$ ipython --no-banner

In [1]: import numpy as np

In [2]: np.set_printoptions(suppress=True, linewidth=100)

In [3]: X = np.load("w.npy")

In [4]: X
Out[4]: 
array([[6, 0, 6, 0],
       [5, 6, 5, 6],
       [6, 0, 6, 0],
       [5, 6, 5, 6]])

In [5]: U, sigma, VT = np.linalg.svd(X)

In [6]: np.argmax(sigma[:-1] / (sigma[1:] + 1e-6)) + 1
Out[6]: np.int64(2)

In [7]: Y = U[:, :2] @ np.diag(sigma[:2]) @ VT[:2]

In [8]: round(np.abs(X - Y).max(), 3)
Out[8]: np.float64(0.0)

In [9]: round(float(np.linalg.norm(X - Y, 2)), 3), round(sigma[2], 3)
Out[9]: (0.0, np.float64(0.0))

In [10]: np.linalg.matrix_rank(X, rtol=0.05)
Out[10]: np.int64(2)

In [11]: rk = np.linalg.matrix_rank(X)

In [12]: rk
Out[12]: np.int64(2)

In [13]: ns = np.linalg.svd(X)[2][rk:].T

In [14]: np.round(ns @ ns.T, 3) + 0
Out[14]: 
array([[ 0.5,  0. , -0.5,  0. ],
       [ 0. ,  0.5,  0. , -0.5],
       [-0.5,  0. ,  0.5,  0. ],
       [ 0. , -0.5,  0. ,  0.5]])

In [15]: [int(np.linalg.matrix_rank(np.delete(X, i, axis=0))) for i in range(4)]
Out[15]: [2, 2, 2, 2]

In [16]: np.allclose(X @ ns, 0)
Out[16]: True

In [17]: ns.shape
Out[17]: (4, 2)

In [18]: gram = X.T @ X

In [19]: gram
Out[19]: 
array([[122,  60, 122,  60],
       [ 60,  72,  60,  72],
       [122,  60, 122,  60],
       [ 60,  72,  60,  72]])

In [20]: np.round(np.linalg.eigvalsh(gram)[::-1], 3) + 0
Out[20]: array([324.,  64.,   0.,   0.])

In [21]: np.diag(gram)
Out[21]: array([122,  72, 122,  72])
